$ ipython --no-banner

In [1]: import numpy as np

In [2]: np.set_printoptions(suppress=True, linewidth=200)

In [3]: def rd(a):
   ...:     return np.round(a, 1) + 0
   ...: 

In [4]: M = np.load("sample9.npy")

In [5]: print(M)
[[ 2  4  3  7  3  6  6  4  7  9]
 [ 2  4  3  7  3  6  6  4  7  9]
 [ 2  4  3  7  3  6  6  4  7  9]
 [ 5  7  6 10  6  9  9  7 10 12]
 [ 5  7  6 10  6  9  9  7 10 12]
 [ 2  4  3  7  3  6  6  4  7  9]
 [ 5  7  6 10  6  9  9  7 10 12]
 [ 5  7  6 10  6  9  9  7 10 12]
 [ 5  7  6 10  6  9  9  7 10 12]]

In [6]: print(rd(np.linalg.norm(M, 2) / np.linalg.norm(M)))
1.0

In [7]: print(np.argsort(-np.linalg.norm(M, axis=0).round(6), kind="stable")[:3])
[9 3 8]

In [8]: print([round(float(x), 1) for x in np.linalg.svd(M, compute_uv=False)[:3]])
[68.6, 4.1, 0.0]

In [9]: def softmax(z):
   ...:     e = np.exp(z - z.max(axis=-1, keepdims=True))
   ...:     return e / e.sum(axis=-1, keepdims=True)
   ...: 

In [10]: print(rd(softmax(M[3] + -2)))
[0.  0.  0.  0.1 0.  0.  0.  0.  0.1 0.7]

In [11]: print(rd(softmax(M[3])))
[0.  0.  0.  0.1 0.  0.  0.  0.  0.1 0.7]

In [12]: print(rd(softmax(10 * M[3])))
[0. 0. 0. 0. 0. 0. 0. 0. 0. 1.]

In [13]: S = M @ M.T / np.sqrt(10)

In [14]: print(rd(softmax(S)))
[[0.  0.  0.  0.2 0.2 0.  0.2 0.2 0.2]
 [0.  0.  0.  0.2 0.2 0.  0.2 0.2 0.2]
 [0.  0.  0.  0.2 0.2 0.  0.2 0.2 0.2]
 [0.  0.  0.  0.2 0.2 0.  0.2 0.2 0.2]
 [0.  0.  0.  0.2 0.2 0.  0.2 0.2 0.2]
 [0.  0.  0.  0.2 0.2 0.  0.2 0.2 0.2]
 [0.  0.  0.  0.2 0.2 0.  0.2 0.2 0.2]
 [0.  0.  0.  0.2 0.2 0.  0.2 0.2 0.2]
 [0.  0.  0.  0.2 0.2 0.  0.2 0.2 0.2]]

In [15]: rank = np.linalg.matrix_rank(M)

In [16]: print(rank)
2

In [17]: N = np.linalg.svd(M)[2][rank:].T

In [18]: print(np.allclose(M @ N, 0))
True

In [19]: print(rd(N @ N.T))
[[ 0.7 -0.2 -0.2  0.  -0.2  0.   0.  -0.2  0.   0.2]
 [-0.2  0.9 -0.2 -0.1 -0.2 -0.1 -0.1 -0.1 -0.1  0. ]
 [-0.2 -0.2  0.8  0.  -0.2 -0.1 -0.1 -0.2  0.   0.1]
 [ 0.  -0.1  0.   0.8  0.  -0.1 -0.1 -0.1 -0.2 -0.3]
 [-0.2 -0.2 -0.2  0.   0.8 -0.1 -0.1 -0.2  0.   0.1]
 [ 0.  -0.1 -0.1 -0.1 -0.1  0.9 -0.1 -0.1 -0.1 -0.2]
 [ 0.  -0.1 -0.1 -0.1 -0.1 -0.1  0.9 -0.1 -0.1 -0.2]
 [-0.2 -0.1 -0.2 -0.1 -0.2 -0.1 -0.1  0.9 -0.1  0. ]
 [ 0.  -0.1  0.  -0.2  0.  -0.1 -0.1 -0.1  0.8 -0.3]
 [ 0.2  0.   0.1 -0.3  0.1 -0.2 -0.2  0.  -0.3  0.6]]

In [20]: print(N.shape)
(10, 8)

In [21]: print([int(np.linalg.matrix_rank(M[:, :j + 1])) for j in range(10)])
[1, 2, 2, 2, 2, 2, 2, 2, 2, 2]

In [22]: Uu, s, vt = np.linalg.svd(M)

In [23]: vecs = vt[:(s > 1e-8).sum()]

In [24]: rng = np.random.default_rng(947)

In [25]: vec = M[3] + 5 * M[7] + rng.integers(2) * np.eye(10)[8]

In [26]: print(vec)
[30. 42. 36. 60. 36. 54. 54. 42. 60. 72.]

In [27]: print(np.allclose(vecs.T @ vecs @ vec, vec))
True

In [28]: print(rd(np.diag(vecs.T @ vecs)))
[0.3 0.1 0.2 0.2 0.2 0.1 0.1 0.1 0.2 0.4]

In [29]: data = np.load("run13.npy")

In [30]: print(data)
[[ 3. -3. -4. -1.]
 [ 1. -1.  0. -1.]
 [ 0.  0. -2.  0.]
 [ 7. -1. -4. -5.]]

In [31]: evals, vecs = np.linalg.eig(data)

In [32]: print(rd(np.sort(np.linalg.eigvals(data @ data))))
[4. 4. 4. 9.]

In [33]: A2 = np.linalg.inv(data)

In [34]: print(rd(np.linalg.inv(A2)))
[[ 3. -3. -4. -1.]
 [ 1. -1.  0. -1.]
 [ 0.  0. -2.  0.]
 [ 7. -1. -4. -5.]]

In [35]: print(rd(data @ A2))
[[1. 0. 0. 0.]
 [0. 1. 0. 0.]
 [0. 0. 1. 0.]
 [0. 0. 0. 1.]]

In [36]: print(np.allclose(A2, data.T))
False

In [37]: print(rd(np.linalg.det(data) * A2))
[[ -8.  28.  24.  -4.]
 [  4.  16.   0.  -4.]
 [  0.   0.  12.   0.]
 [-12.  36.  24.   0.]]

In [38]: mat = np.loadtxt("w.csv", delimiter=",")

In [39]: print(mat)
[[-4. -3.  5.  3. -1.  2.  0. -4.]
 [-3.  1.  2. -3.  3.  2.  2. -5.]
 [ 4.  5.  2.  3.  4.  2.  5. -5.]
 [-2.  5. -4. -5.  3.  1.  5.  4.]
 [-3. -1. -5.  2.  5. -5.  5.  5.]
 [-5.  3.  3.  0.  1.  1.  0.  3.]
 [-2.  4.  3. -4.  3.  5. -4.  2.]
 [ 5. -3.  0.  3.  3.  2. -5.  1.]
 [ 3. -2. -5.  2. -5.  2. -1. -5.]
 [ 4. -2.  5.  2.  2. -3. -3.  3.]
 [ 4.  2. -3.  0.  2. -3.  5.  0.]]

In [40]: O, vecs = np.linalg.qr(mat[:, :5])[0], np.linalg.qr(mat[:, 5:])[0]

In [41]: s = np.linalg.svd(O.T @ vecs, compute_uv=False)

In [42]: print(rd(s))
[1.  0.6 0.5]

In [43]: print(rd(np.linalg.norm(O @ O.T - vecs @ vecs.T, 2)))
1.0

In [44]: Uu, s, vt = np.linalg.svd(M)

In [45]: print(rd(s))
[68.6  4.1  0.   0.   0.   0.   0.   0.   0. ]

In [46]: print(np.argmax(s[:-1] / (s[1:] + 1e-6)) + 1)
2

In [47]: A2 = Uu[:, :2] @ np.diag(s[:2]) @ vt[:2]

In [48]: print(rd(np.abs(M - A2).max()))
0.0

In [49]: print(rd(np.linalg.norm(M - A2, 2)), rd(s[2]))
0.0 0.0

In [50]: print(np.linalg.matrix_rank(A2))
2

In [51]: hat = mat @ np.linalg.solve(mat.T @ mat, mat.T)

In [52]: print(rd(np.linalg.eigvalsh(hat)))
[0. 0. 0. 1. 1. 1. 1. 1. 1. 1. 1.]

In [53]: print(rd(hat @ mat[:, 0]))
[-4. -3.  4. -2. -3. -5. -2.  5.  3.  4.  4.]

In [54]: print(rd(hat))
[[ 0.9  0.1  0.1  0.1 -0.1  0.  -0.2  0.1 -0.1  0.  -0.2]
 [ 0.1  0.8  0.  -0.1  0.1 -0.2  0.2 -0.1 -0.1 -0.1  0. ]
 [ 0.1  0.   0.9  0.   0.   0.1  0.   0.1  0.   0.   0.2]
 [ 0.1 -0.1  0.   0.9  0.  -0.1  0.1  0.  -0.1 -0.2  0.1]
 [-0.1  0.1  0.   0.   0.9  0.1 -0.1  0.1 -0.1 -0.1  0.1]
 [ 0.  -0.2  0.1 -0.1  0.1  0.6  0.2 -0.2 -0.1 -0.1 -0.2]
 [-0.2  0.2  0.   0.1 -0.1  0.2  0.6  0.2 -0.1 -0.1 -0.2]
 [ 0.1 -0.1  0.1  0.   0.1 -0.2  0.2  0.8  0.1  0.1 -0.1]
 [-0.1 -0.1  0.  -0.1 -0.1 -0.1 -0.1  0.1  0.6 -0.4  0. ]
 [ 0.  -0.1  0.  -0.2 -0.1 -0.1 -0.1  0.1 -0.4  0.6  0.1]
 [-0.2  0.   0.2  0.1  0.1 -0.2 -0.2 -0.1  0.   0.1  0.4]]

In [55]: print(rd(np.trace(hat)))
8.0

In [56]: print(rd(np.diag(hat)))
[0.9 0.8 0.9 0.9 0.9 0.6 0.6 0.8 0.6 0.6 0.4]

In [57]: evals, vecs = np.linalg.eigh(hat)

In [58]: print(rd(evals))
[0. 0. 0. 1. 1. 1. 1. 1. 1. 1. 1.]

In [59]: print(np.unique(evals.round(6) + 0, return_counts=True)[1])
[3 8]

In [60]: print((evals > 1e-8).sum(), (evals < -1e-8).sum())
8 0

In [61]: print(rd(np.linalg.eigvalsh(hat @ hat)))
[0. 0. 0. 1. 1. 1. 1. 1. 1. 1. 1.]

In [62]: print(rd(evals.sum()), rd(np.trace(hat)))
8.0 8.0

In [63]: t3 = np.stack([mat, 4 * mat, mat[::-1]])

In [64]: print(t3.sum(axis=0))
[[-16. -13.  22.  15.  -3.   7.   5. -20.]
 [-11.   3.  15. -13.  17.   7.   7. -22.]
 [ 23.  23.   5.  17.  15.  12.  24. -30.]
 [ -5.  22. -20. -22.  18.   7.  20.  21.]
 [-17.  -1. -22.   6.  28. -20.  21.  27.]
 [-30.  18.  18.   0.   6.   6.   0.  18.]
 [-13.  19.  10. -18.  20.  20. -15.  15.]
 [ 23. -10.  -4.  10.  18.  11. -20.   9.]
 [ 19.  -5. -23.  13. -21.  12.   0. -30.]
 [ 17.  -9.  27.   7.  13. -13. -13.  10.]
 [ 16.   7. -10.   3.   9. -13.  25.  -4.]]

In [65]: print(np.einsum("bij,cij->bc", t3, t3))
[[ 1008.  4032.  -276.]
 [ 4032. 16128. -1104.]
 [ -276. -1104.  1008.]]

In [66]: feats = np.load("case3.npy")

In [67]: print(feats)
[[ 4  0  7 19  0  0  0]
 [10  0  1  7  0  0  2]
 [ 8  0  3 11  0  0  0]
 [14  0  0  0  4  0  6]
 [ 6  0  5 15  0  0  0]
 [11  0  0  5  0  0  3]
 [11  0  0  5  0  0  3]
 [ 6  0  5 15  0  0  0]
 [ 6  0  5 15  0  0  0]
 [ 6  0  5 15  0  0  0]
 [11  0  0  5  0  0  3]
 [ 7  0  4 13  0  0  0]
 [ 6  0  5 15  0  0  0]
 [ 9  0  2  9  0  0  1]
 [11  0  0  5  0  0  3]
 [10  0  1  7  0  0  2]
 [14  0  0  0  4  0  6]
 [10  0  1  7  0  0  2]
 [12  0  0  3  0  0  4]
 [ 4  0  7 19  0  0  0]
 [ 9  0  2  9  0  0  1]
 [ 8  0  3 11  0  0  0]
 [14  0  0  0  4  0  6]
 [ 8  0  3 11  0  0  0]
 [13  0  0  1  2  0  5]
 [ 9  0  2  9  0  0  1]]

In [68]: print(rd(softmax(10 * feats[4])))
[0. 0. 0. 1. 0. 0. 0.]

In [69]: print(rd(softmax(feats[4])))
[0. 0. 0. 1. 0. 0. 0.]

In [70]: S = feats @ feats.T / np.sqrt(7)

In [71]: print(rd(softmax(S)[4] @ feats))
[ 4.  0.  7. 19.  0.  0.  0.]

In [72]: W0 = np.loadtxt("dump.csv", delimiter=",")

In [73]: print(rd(W0))
[[-0.2  0.1 -0.3 -0.3  0.  -0.4  0.2  0.3 -0.1 -0.1]
 [-0.1 -0.2  0.1  0.1  0.   0.2 -0.1 -0.2 -0.1  0.2]
 [-0.1 -0.2 -0.3  0.2 -0.3 -0.3 -0.3 -0.1  0.  -0.6]
 [-0.3  0.5 -0.4 -0.3  0.1  0.2  0.1  0.2  0.  -0.2]
 [ 0.   0.2  0.2  0.   0.  -0.7  0.   0.   0.3  0.3]
 [ 0.  -0.5 -0.3  0.2  0.4  0.   0.2  0.5  0.2  0.2]
 [ 0.   0.3 -0.2  0.4 -0.2 -0.1 -0.2  0.1 -0.6  0.3]
 [ 0.3  0.3 -0.5  0.   0.   0.1  0.  -0.3  0.4  0.4]
 [ 0.1  0.2  0.2  0.3  0.3  0.   0.1  0.3 -0.4 -0.1]
 [-0.6  0.   0.  -0.2  0.4  0.  -0.5 -0.2 -0.1  0.2]
 [-0.5  0.3  0.1  0.6 -0.1  0.1  0.2  0.   0.4 -0.1]
 [-0.2  0.1  0.4 -0.3 -0.2  0.2  0.2  0.1 -0.1  0.1]
 [-0.1  0.  -0.2  0.1  0.3 -0.2  0.6 -0.6 -0.3 -0.1]
 [-0.3 -0.3 -0.2  0.  -0.5  0.   0.3  0.  -0.1  0.4]]

In [74]: hat = W0 @ np.linalg.solve(W0.T @ W0, W0.T)

In [75]: print(rd(hat @ W0[:, 5]))
[-0.4  0.2 -0.3  0.2 -0.7  0.  -0.1  0.1  0.   0.   0.1  0.2 -0.2  0. ]

In [76]: print(np.linalg.matrix_rank(np.eye(14) - hat))
4

In [77]: print(np.trace(hat))
10.0

In [78]: print(M.sum(axis=1))
[51 51 51 81 81 51 81 81 81]

In [79]: print(np.abs(M).max())
12

In [80]: np.zeros(9, 10)
Traceback (most recent call last):
  Cell In[80], line 1
    np.zeros(9, 10)
TypeError: Cannot interpret '10' as a data type


In [81]: print(np.count_nonzero(M))
90

In [82]: print(rd(M.mean(axis=0)))
[ 3.7  5.7  4.7  8.7  4.7  7.7  7.7  5.7  8.7 10.7]

In [83]: print(M.sum(axis=0))
[33 51 42 78 42 69 69 51 78 96]

In [84]: M[:, 10]
Traceback (most recent call last):
  Cell In[84], line 1
    M[:, 10]
IndexError: index 10 is out of bounds for axis 1 with size 10


In [85]: labels = rng.permutation(10)

In [86]: A2 = W0[:, labels] * rng.choice([-1, 1], 10)

In [87]: print(rd(A2))
[[ 0.1 -0.3  0.3  0.   0.3  0.2 -0.1  0.2  0.4  0.1]
 [-0.2  0.1 -0.1  0.  -0.2 -0.1  0.2  0.1 -0.2  0.1]
 [ 0.6 -0.3 -0.2 -0.3 -0.1 -0.3  0.2  0.1  0.3  0. ]
 [ 0.2 -0.4  0.3  0.1  0.2  0.1 -0.5  0.3 -0.2  0. ]
 [-0.3  0.2  0.   0.   0.   0.  -0.2  0.   0.7 -0.3]
 [-0.2 -0.3 -0.2  0.4  0.5  0.2  0.5  0.   0.  -0.2]
 [-0.3 -0.2 -0.4 -0.2  0.1 -0.2 -0.3  0.   0.1  0.6]
 [-0.4 -0.5  0.   0.  -0.3  0.  -0.3 -0.3 -0.1 -0.4]
 [ 0.1  0.2 -0.3  0.3  0.3  0.1 -0.2 -0.1  0.   0.4]
 [-0.2  0.   0.2  0.4 -0.2 -0.5  0.   0.6  0.   0.1]
 [ 0.1  0.1 -0.6 -0.1  0.   0.2 -0.3  0.5 -0.1 -0.4]
 [-0.1  0.4  0.3 -0.2  0.1  0.2 -0.1  0.2 -0.2  0.1]
 [ 0.1 -0.2 -0.1  0.3 -0.6  0.6  0.   0.1  0.2  0.3]
 [-0.4 -0.2  0.  -0.5  0.   0.3  0.3  0.3  0.   0.1]]

In [88]: Uu, _, vt = np.linalg.svd(W0.T @ A2)

In [89]: print(rd(Uu @ vt))
[[ 0.  0.  0.  0.  0.  0.  0. -1.  0.  0.]
 [ 0.  0.  0.  0.  0.  0. -1.  0.  0.  0.]
 [ 0.  1.  0.  0.  0.  0.  0.  0.  0.  0.]
 [ 0.  0. -1.  0.  0.  0.  0.  0.  0.  0.]
 [ 0.  0.  0.  1.  0.  0.  0.  0.  0.  0.]
 [ 0.  0.  0.  0.  0.  0.  0.  0. -1.  0.]
 [ 0.  0.  0.  0.  0.  1.  0.  0.  0.  0.]
 [ 0.  0.  0.  0.  1.  0.  0.  0.  0.  0.]
 [ 0.  0.  0.  0.  0.  0.  0.  0.  0. -1.]
 [-1.  0.  0.  0.  0.  0.  0.  0.  0.  0.]]
